$ python -q
>>> import numpy as np
>>> from numpy import linalg as LA
>>> np.set_printoptions(precision=2, suppress=True, linewidth=120, legacy="1.25")
>>> rng = np.random.default_rng(323)
>>> lab = rng.integers(0, 3, 4)
>>> data = (lab[:, None] == lab) * -3 + np.eye(4)
>>> print(data)
[[-2.  0. -3. -3.]
 [ 0. -2.  0.  0.]
 [-3.  0. -2. -3.]
 [-3.  0. -3. -2.]]
>>> evals, vecs = LA.eig(data)
>>> print(np.sort(LA.eigvals(LA.inv(data))))
[-0.5  -0.12  1.    1.  ]
>>> print(round(np.prod(evals), 2))
16.0
>>> other = LA.inv(data)
>>> print(np.allclose(other, data.T))
False
>>> def softmax(z):
...     e = np.exp(z - z.max(axis=-1, keepdims=True))
...     return e / e.sum(axis=-1, keepdims=True)
... 
>>> print(softmax(data[0]))
[0.11 0.81 0.04 0.04]
>>> print(np.round(softmax(10 * data[0]), 2) + 0)
[0. 1. 0. 0.]
>>> print(softmax(data[0] + 2))
[0.11 0.81 0.04 0.04]
>>> print(softmax(data).sum(axis=1))
[1. 1. 1. 1.]
>>> scores = data @ data.T / np.sqrt(4)
>>> print(np.round(softmax(scores)[0] @ data, 2) + 0)
[-2.55  0.   -2.73 -2.73]
>>> print(np.round(softmax(scores + np.triu(np.full(scores.shape, -np.inf), 1)), 2) + 0)
[[1.   0.   0.   0.  ]
 [0.12 0.88 0.   0.  ]
 [0.38 0.   0.62 0.  ]
 [0.27 0.   0.27 0.45]]
>>> x = np.array([3, 0, 1, 1])
>>> target = data @ x
>>> coef, lr = np.zeros(4), 1 / LA.norm(data, 2) ** 2
>>> for i in range(250):
...     coef -= lr * data.T @ (data @ coef - target)
...     if i % 50 == 0: print(i, round(LA.norm(data @ coef - target), 2))
... 
0 1.61
50 0.73
100 0.33
150 0.15
200 0.07
>>> print(round(LA.cond(data), 2))
8.0
>>> A = np.array([[-1.0, 0.0, 0.0, -2.0, 0.0, 0.0, -2.0],
...     [0.0, -1.0, -2.0, 0.0, -2.0, -2.0, 0.0],
...     [0.0, -2.0, -1.0, 0.0, -2.0, -2.0, 0.0],
...     [-2.0, 0.0, 0.0, -1.0, 0.0, 0.0, -2.0],
...     [0.0, -2.0, -2.0, 0.0, -1.0, -2.0, 0.0],
...     [0.0, -2.0, -2.0, 0.0, -2.0, -1.0, 0.0],
...     [-2.0, 0.0, 0.0, -2.0, 0.0, 0.0, -1.0]])
>>> x = np.array([1, 0, 0, 1, 2, 1, 2])
>>> h1 = np.maximum(A @ x, 0)
>>> print(np.flatnonzero(h1 > 1e-9))
[]
